% python3 -q
>>> import numpy as np
>>> np.set_printoptions(precision=1, suppress=True, linewidth=100, sign=" ")
>>> def rnd(a):
...     return np.round(a, 1) + 0
... 
>>> mat = np.loadtxt("x.csv", delimiter=",")
>>> mat
array([[ 14.3,  -6.7,  -8.9,  24.9, -14.8,  -0.1,  20. ],
       [ -3. ,   8.9, -36.7,   1.2,  -0.2,   7.2,  28.1],
       [-11.3,  24.3, -12.5, -13.8,  -2.9,  23.6, -28.1],
       [ -8.9,   8.3,   3.1, -12.9,  11.3, -20.4, -14.6],
       [ -0.8,  -2. ,   3.4,   3.4,  20.9,   2.1, -17.1],
       [-16.5,   3.5,  -3.3, -22.3,  16. ,   7.7,  -5.6],
       [ 12.5,  -5.3,   4.9, -10.4, -14.5,  -5.6,  -8.4],
       [  0.8,  -5.7, -27.8,   6.6,  -2.4,   1.3, -12.1],
       [ 22. ,  -0.3,   1.8,  -2.4,  14.2,  36.7,   0.6],
       [  9.5,   7.4, -19.9,  -1.3,  -2.4,  26.8, -20.5],
       [  0.2, -10.4,  23.3, -13.2,  -4.1,  20.2,  -1.8],
       [ -3.1,  -0.3,  -4. , -10.7,   8.8,  26.7, -12.2],
       [  5. ,  -7.6,  -0.7,  -8.3, -15.5,   2.5, -11.7],
       [ -8.2,  13. ,  -8.6,  17.6,   4.8,  10.3,  -6.5],
       [ 20.4,   7.2,  23.1,  -1.3, -13.4,  22.3,  -9.8],
       [ -0.5,  -0.9,  23.1,  -3.2, -16.5,   2.4,   1.7],
       [ -7.4,   5.3,  -6.8, -34.2, -12.4,   8.7,  13.7],
       [ 19.5, -11.3, -10.8,  10.1,  24.9,  -6.6, -10.7],
       [-22.2,   6.1,  -3.5,   3.7, -27.4,   5.4, -14.2],
       [ -6. ,  -0.6,  37.8,   3.6, -10.5,   2.5,   4.5],
       [ -9. ,  13.9, -12.9,  21. , -16.8,  55.1,   5.3],
       [ -2.9,  -0.7, -16.3,  10.6,  -2.9, -18.1,  18.2],
       [  0.1,  -8.7,  20.6,   0.7,  11.2,  -1. , -10.6],
       [ -1.1,  -1.1,   3.4,  10.6, -14.6,  -5.3,  -7.2],
       [-10. ,   6.1, -31.5,  37.5, -20.8, -21.8,  25.5],
       [-21. , -16.2,  11.5,  16.1, -20.8,   9.4,  -9. ],
       [ -5.6,  13.1,   2.8,  15.9,  -2.6, -38.5,  -9.2],
       [ -5.2,   8.7,  24.3,  -7.5,  16.2,   6.2,  11.1],
       [  6. ,   6.9,   2.8,  -1.4,  -1.7,  18.9,  23.9],
       [  1.5,   2.3, -48. ,  -9.9,   0.3,   2.4,  -3.6],
       [  1. ,   6.1, -13.9,   6.2, -21.1,   5.5,   5.9],
       [-16.6, -19.6,   6.5,   5.5,  -6.5,  -7.1,  11.3]])
>>> x0 = np.array([6, 0, 3, 5, 2, 1, 0])
>>> h = np.maximum(mat @ x0, 0)
>>> rnd(mat.T @ h)
array([12640.3, -1108.1,  7340.3,  6463.1,  3374.1, 13732.5, -1037.1])
>>> rnd(np.tanh(mat @ x0))
array([ 1., -1., -1., -1.,  1., -1.,  1., -1.,  1.,  1.,  1., -1., -1.,  1.,  1.,  1., -1.,  1.,
       -1.,  1.,  1., -1.,  1.,  1., -1., -1.,  1.,  1.,  1., -1., -1., -1.])
